$ python3 -q
>>> import numpy as np
>>> np.set_printoptions(precision=2, suppress=True, linewidth=140)
>>> def tidy(a):
...     return np.round(a, 2) + 0
... 
>>> F = np.load("a.npy")
>>> F
array([[ 3,  4,  5,  6,  7,  8,  9, 10, 11],
       [12, 13, 14, 15, 16, 17, 18, 19, 20],
       [21, 22, 23, 24, 25, 26, 27, 28, 29],
       [30, 31, 32, 33, 34, 35, 36, 37, 38]])
>>> np.allclose(F[:-1].T @ np.linalg.lstsq(F[:-1].T, F[-1])[0], F[-1])
True
>>> left, s, Vt = np.linalg.svd(F)
>>> np.argmax(s[:-1] / (s[1:] + 1e-6)) + 1
np.int64(2)
>>> other = left[:, :2] @ np.diag(s[:2]) @ Vt[:2]
>>> np.linalg.matrix_rank(other)
np.int64(2)
>>> tidy(np.abs(F - other).max())
np.float64(0.0)
>>> tidy(np.linalg.norm(F - other, 2)), tidy(s[2])
(np.float64(0.0), np.float64(0.0))
>>> np.linalg.matrix_rank(F, rtol=0.05)
np.int64(1)
>>> tidy(other)
array([[ 3.,  4.,  5.,  6.,  7.,  8.,  9., 10., 11.],
       [12., 13., 14., 15., 16., 17., 18., 19., 20.],
       [21., 22., 23., 24., 25., 26., 27., 28., 29.],
       [30., 31., 32., 33., 34., 35., 36., 37., 38.]])
>>> r = np.linalg.matrix_rank(other)
>>> r
np.int64(2)
>>> N = np.linalg.svd(other)[2][r:].T
>>> np.linalg.matrix_rank(other.T @ other), np.linalg.matrix_rank(other @ other.T)
(np.int64(2), np.int64(2))
>>> [int(np.linalg.matrix_rank(np.delete(other, i, axis=0))) for i in range(4)]
[2, 2, 2, 2]
>>> [int(np.linalg.matrix_rank(other[:, :j + 1])) for j in range(9)]
[1, 2, 2, 2, 2, 2, 2, 2, 2]
>>> [int(np.linalg.matrix_rank(other[:i])) for i in range(1, len(other) + 1)]
[1, 2, 2, 2]
>>> feats = np.array([[0, 2, 0, 1, 0, 3, 3],
...     [0, 0, 7, 1, 8, 6, 4],
...     [0, 0, 0, 8, 2, 2, 8],
...     [0, 0, 0, 0, 2, 8, 9],
...     [0, 0, 0, 0, 0, 0, 6],
...     [0, 0, 0, 0, 0, 0, 9],
...     [0, 0, 0, 0, 0, 0, 0]])
>>> feats
array([[0, 2, 0, 1, 0, 3, 3],
       [0, 0, 7, 1, 8, 6, 4],
       [0, 0, 0, 8, 2, 2, 8],
       [0, 0, 0, 0, 2, 8, 9],
       [0, 0, 0, 0, 0, 0, 6],
       [0, 0, 0, 0, 0, 0, 9],
       [0, 0, 0, 0, 0, 0, 0]])
>>> # triangular: eigenvalues sit on the diagonal
>>> np.linalg.cond(feats) > 100
np.True_
>>> feats @ feats
array([[  0,   0,  14,   2,  18,  20,  44],
       [  0,   0,   0,  56,  16,  22, 167],
       [  0,   0,   0,   0,  16,  64, 102],
       [  0,   0,   0,   0,   0,   0,  84],
       [  0,   0,   0,   0,   0,   0,   0],
       [  0,   0,   0,   0,   0,   0,   0],
       [  0,   0,   0,   0,   0,   0,   0]])
